% ipython --no-banner

In [1]: import numpy as np

In [2]: import numpy.linalg as la

In [3]: np.set_printoptions(precision=2, suppress=True, linewidth=200)

In [4]: J = np.loadtxt("a.csv", delimiter=",")

In [5]: print(J)
[[ 1.  0.  0.  0.  0.  0.  0.  0.]
 [-5.  1.  0.  0.  0.  0.  0.  0.]
 [-6. -8.  1.  0.  0.  0.  0.  0.]
 [ 0.  6. -3.  1.  0.  0.  0.  0.]
 [-3. -3.  2.  4.  1.  0.  0.  0.]
 [-9.  3.  0. -3.  6.  1.  0.  0.]
 [-7.  5.  6. -6. -2. -9.  1.  0.]
 [-5.  3. -8. -2.  9. -7.  0.  1.]]

In [6]: # triangular: eigenvalues sit on the diagonal

In [7]: Uu, sigma, Vt = la.svd(J)

In [8]: print(sigma.round(2) + 0)
[19.56 13.63 12.57  7.58  4.51  3.19  0.11  0.  ]

In [9]: B = Uu[:, :7] @ np.diag(sigma[:7]) @ Vt[:7]

In [10]: print(la.matrix_rank(B))
7

In [11]: print(B.round(2) + 0)
[[ 1.  0.  0.  0.  0.  0.  0.  0.]
 [-5.  1.  0.  0.  0.  0.  0.  0.]
 [-6. -8.  1.  0.  0.  0.  0.  0.]
 [ 0.  6. -3.  1.  0.  0.  0.  0.]
 [-3. -3.  2.  4.  1.  0.  0.  0.]
 [-9.  3.  0. -3.  6.  1.  0.  0.]
 [-7.  5.  6. -6. -2. -9.  1.  0.]
 [-5.  3. -8. -2.  9. -7.  0.  1.]]

In [12]: print(np.round(la.norm(J - B, 2), 2), np.round(sigma[7], 2))
0.0 0.0

In [13]: print(round(la.norm(J - B) / la.norm(J), 2))
0.0

In [14]: w1 = np.array([[-6, -4, 9, -9],
    ...:     [6, -4, 2, -4],
    ...:     [-4, -2, 3, 3],
    ...:     [8, -5, -3, 2],
    ...:     [8, 7, 8, 0],
    ...:     [-4, -9, -3, -5],
    ...:     [1, 3, 7, -8],
    ...:     [-3, 4, -6, -5]])

In [15]: c = np.array([0, 0, 3, 2])

In [16]: act = np.maximum(J @ w1 + c, 0)

In [17]: print(la.matrix_rank(act))
4

In [18]: print((act > 0).mean(axis=0))
[0.75 0.75 0.5  0.75]

In [19]: print((act > 0).astype(int))
[[0 0 1 0]
 [1 1 0 1]
 [0 1 0 1]
 [1 0 1 0]
 [1 1 0 1]
 [1 1 0 1]
 [1 1 1 1]
 [1 1 1 1]]

In [20]: print(act)
[[  0.   0.  12.   0.]
 [ 36.  16.   0.  43.]
 [  0.  54.   0.  91.]
 [ 56.   0.   3.   0.]
 [ 32.   7.   0.  55.]
 [ 92.  72.   0.  60.]
 [ 21.  96.   4.  88.]
 [161. 164.  33.  37.]]

In [21]: C = np.array([[-1, -3], [1, 1], [0, -2], [2, 0]])

In [22]: print(w1 @ C)
[[-16  -4]
 [-18 -26]
 [  8   4]
 [ -9 -23]
 [ -1 -33]
 [-15   9]
 [-14 -14]
 [ -3  25]]

In [23]: print((act @ C).round(6).argmax(axis=1))
[0 0 0 0 0 0 0 0]

In [24]: B = np.c_[act[:, :2] @ np.array([[5, 4], [4, 9]]), np.array([-2, 0, 2, 1, 0, 1, 0, -1])]

In [25]: print(B)
[[   0.    0.   -2.]
 [ 244.  288.    0.]
 [ 216.  486.    2.]
 [ 280.  224.    1.]
 [ 188.  191.    0.]
 [ 748. 1016.    1.]
 [ 489.  948.    0.]
 [1461. 2120.   -1.]]

In [26]: print(np.round(la.lstsq(act, B[:, 0])[0], 2) + 0)
[5. 4. 0. 0.]

In [27]: print(la.matrix_rank(np.c_[act, B]))
5

In [28]: print(la.matrix_rank(B))
3

In [29]: A = np.loadtxt("case1.csv", delimiter=",")

In [30]: print(A)
[[-9.  3.  0.  1.  0.  0.  2.  2.  5.]
 [ 5.  4.  5.  5.  2.  2.  2.  2.  5.]
 [ 4.  2.  7.  5.  3.  0.  0.  4.  0.]
 [ 5.  2.  2. 11.  1.  4.  0.  1.  4.]
 [ 4.  3.  5.  3.  9.  1.  1.  0.  4.]
 [ 3.  0.  2.  3.  3.  9.  0.  2.  0.]
 [ 2.  1.  3.  3.  3.  0. -3.  3.  5.]
 [ 5.  2.  0.  4.  1.  4.  5.  0.  0.]
 [ 2.  2.  5.  4.  0.  5.  0.  2. -5.]]

In [31]: rng = np.random.default_rng(7713)

In [32]: labels = rng.permutation(9)

In [33]: print(labels)
[7 2 6 0 3 8 4 1 5]

In [34]: B = A[labels][:, labels]

In [35]: print(np.diag(B))
[ 0.  7. -3. -9. 11. -5.  9.  4.  9.]

In [36]: print(np.trace(B))
23.0

In [37]: O, V = la.qr(A[:, :4])[0], la.qr(A[:, 4:])[0]

In [38]: sigma = la.svd(O.T @ V, compute_uv=False)

In [39]: print(round(float(la.norm(O @ O.T - V @ V.T, 2)), 2))
1.0

In [40]: print(np.degrees(np.arccos(sigma.clip(0, 1))))
[12.74 22.42 44.27 56.72]

In [41]: print(sigma)
[0.98 0.92 0.72 0.55]

In [42]: x = np.array([-1, 0, -2, 0, -1, -2, 0, -2, 1])

In [43]: a = np.maximum(A @ x, 0)

In [44]: print(np.flatnonzero(a > 1e-9))
[0]

In [45]: print(np.tanh(A @ x))
[ 1. -1. -1. -1. -1. -1. -1. -1. -1.]

In [46]: print(np.maximum(A @ (3 * x), 0))
[30.  0.  0.  0.  0.  0.  0.  0.  0.]

In [47]: print(np.maximum(A @ x, 0) - np.maximum(-A @ x, 0))
[ 10. -20. -29. -16. -21. -32. -12. -14. -31.]

In [48]: feats = np.loadtxt("test5.csv", delimiter=",")

In [49]: print(feats)
[[-1.3   1.3  -2.   -2.71  0.9  -0.7   0.9 ]
 [ 0.8   0.    0.   -4.45  1.5   0.1   0.4 ]
 [ 1.6  -2.3   0.3   1.84 -0.6  -0.8  -1.5 ]
 [-0.6  -0.7   0.1  -3.58  1.2   0.2   0.8 ]
 [ 1.1  -0.9  -1.   -2.99  1.   -1.    2.4 ]
 [ 0.3  -0.7  -0.1  -2.39  0.8   0.1  -2.  ]
 [ 0.7  -1.7   0.3  -3.89  1.3   0.8   0.2 ]
 [ 1.6   1.7  -0.2   4.18 -1.4  -1.9   0.1 ]
 [ 0.2  -0.6   0.9   3.01 -1.    0.5   0.8 ]
 [ 0.1  -0.9  -1.5   2.39 -0.8   0.4   0.8 ]
 [-0.4  -1.3   0.5   1.49 -0.5   1.4  -0.5 ]
 [-0.5   0.6  -1.1  -0.03  0.   -0.7  -1.9 ]
 [ 0.4  -0.5   1.3  -5.08  1.7  -0.4   1.1 ]
 [-1.    0.3   0.4   5.71 -1.9  -0.2  -0.3 ]
 [-0.6  -2.1   1.2  -2.7   0.9   0.3   0.9 ]
 [-0.8   1.1   1.    0.9  -0.3   1.8  -0.5 ]
 [-1.8  -0.2   1.6  -1.8   0.6  -1.    0.2 ]
 [ 0.6   1.1   0.   -3.3   1.1  -1.   -0.8 ]
 [-0.4   0.6   0.2  -5.37  1.8  -1.4   1.9 ]
 [ 0.6   1.3  -0.6   0.9  -0.3   1.1  -0.4 ]
 [ 0.6   0.1   2.3   4.18 -1.4  -1.   -0.6 ]
 [-0.6  -0.5   0.4   3.3  -1.1  -1.2  -1.3 ]
 [-1.    0.7  -0.5   0.58 -0.2  -2.8   0.7 ]]

In [50]: print(np.sort(la.eigvals(J)))
[1. 1. 1. 1. 1. 1. 1. 1.]

In [51]: C = feats[[22, 12]].astype(float)

In [52]: for _ in range(3):
    ...:     labels = la.norm(feats[:, None] - C, axis=-1).argmin(axis=1)
    ...:     C = np.array([feats[labels == j].mean(axis=0) for j in range(2)])
    ...: 

In [53]: print(labels)
[1 1 0 1 1 1 1 0 0 0 0 0 1 0 1 0 1 1 1 0 0 0 0]

In [54]: print(np.abs(C[1] - C[0]).argmax())
3

In [55]: print(np.bincount(labels))
[12 11]

In [56]: B = np.c_[feats[:, :1] @ np.array([[-3]]), np.array([2, -3, 3, 1, 2, 2, 3, -1, -1, 3, 3, -2, 2, 2, 2, 2, 2, -2, -1, 2, -1, 0, -3])]

In [57]: print(B)
[[ 3.9  2. ]
 [-2.4 -3. ]
 [-4.8  3. ]
 [ 1.8  1. ]
 [-3.3  2. ]
 [-0.9  2. ]
 [-2.1  3. ]
 [-4.8 -1. ]
 [-0.6 -1. ]
 [-0.3  3. ]
 [ 1.2  3. ]
 [ 1.5 -2. ]
 [-1.2  2. ]
 [ 3.   2. ]
 [ 1.8  2. ]
 [ 2.4  2. ]
 [ 5.4  2. ]
 [-1.8 -2. ]
 [ 1.2 -1. ]
 [-1.8  2. ]
 [-1.8 -1. ]
 [ 1.8  0. ]
 [ 3.  -3. ]]

In [58]: print(la.norm(la.qr(feats)[0].T @ B, axis=0) ** 2 / ((B ** 2).sum(axis=0) + 1e-12))
[1.   0.37]

In [59]: print(la.matrix_rank(B))
2

In [60]: print(la.matrix_rank(np.c_[feats, B]))
8

In [61]: print(np.round(la.lstsq(feats, B[:, 0])[0], 2) + 0)
[-3.  0.  0.  0.  0.  0.  0.]

In [62]: Xs = feats - feats.mean(axis=0)

In [63]: V = la.svd(Xs)[2][:6]

In [64]: B = Xs - Xs @ V.T @ V

In [65]: print(np.round(B.std(axis=0), 2) + 0)
[0. 0. 0. 0. 0. 0. 0.]

In [66]: C2 = feats.T @ feats

In [67]: print(np.round(la.svd(feats, compute_uv=False) ** 2, 2) + 0)
[280.    37.9   25.52  21.71  20.29  13.71   0.  ]

In [68]: print(np.diag(C2))
[ 18.06  27.78  22.71 246.58  27.55  28.28  28.16]

In [69]: M = np.load("run2.npy")

In [70]: print(M)
[[-0.68 -0.65  0.62 -0.75 -0.2  -0.58  0.11  2.05]
 [ 0.28  1.03  0.14  0.45  0.76  0.86  0.83 -0.59]
 [ 0.21  0.84  0.14  0.35  0.63  0.7   0.7  -0.42]
 [ 0.3   0.39 -0.22  0.35  0.18  0.34  0.07 -0.87]
 [ 0.56  0.71 -0.42  0.65  0.32  0.62  0.11 -1.63]
 [ 0.42  0.6  -0.28  0.5   0.3   0.52  0.16 -1.2 ]
 [-1.02 -1.92  0.44 -1.3  -1.14 -1.64 -0.92  2.76]]

In [71]: # null space of dimension 6

In [72]: r = la.matrix_rank(M)

In [73]: print(r)
2

In [74]: null = la.svd(M)[2][r:].T

In [75]: print(la.matrix_rank(M.T @ M), la.matrix_rank(M @ M.T))
2 2

In [76]: print(null.shape)
(8, 6)

In [77]: print([int(la.matrix_rank(M[:, :j + 1])) for j in range(8)])
[1, 2, 2, 2, 2, 2, 2, 2]

In [78]: print([int(la.matrix_rank(np.delete(M, i, axis=0))) for i in range(7)])
[2, 2, 2, 2, 2, 2, 2]
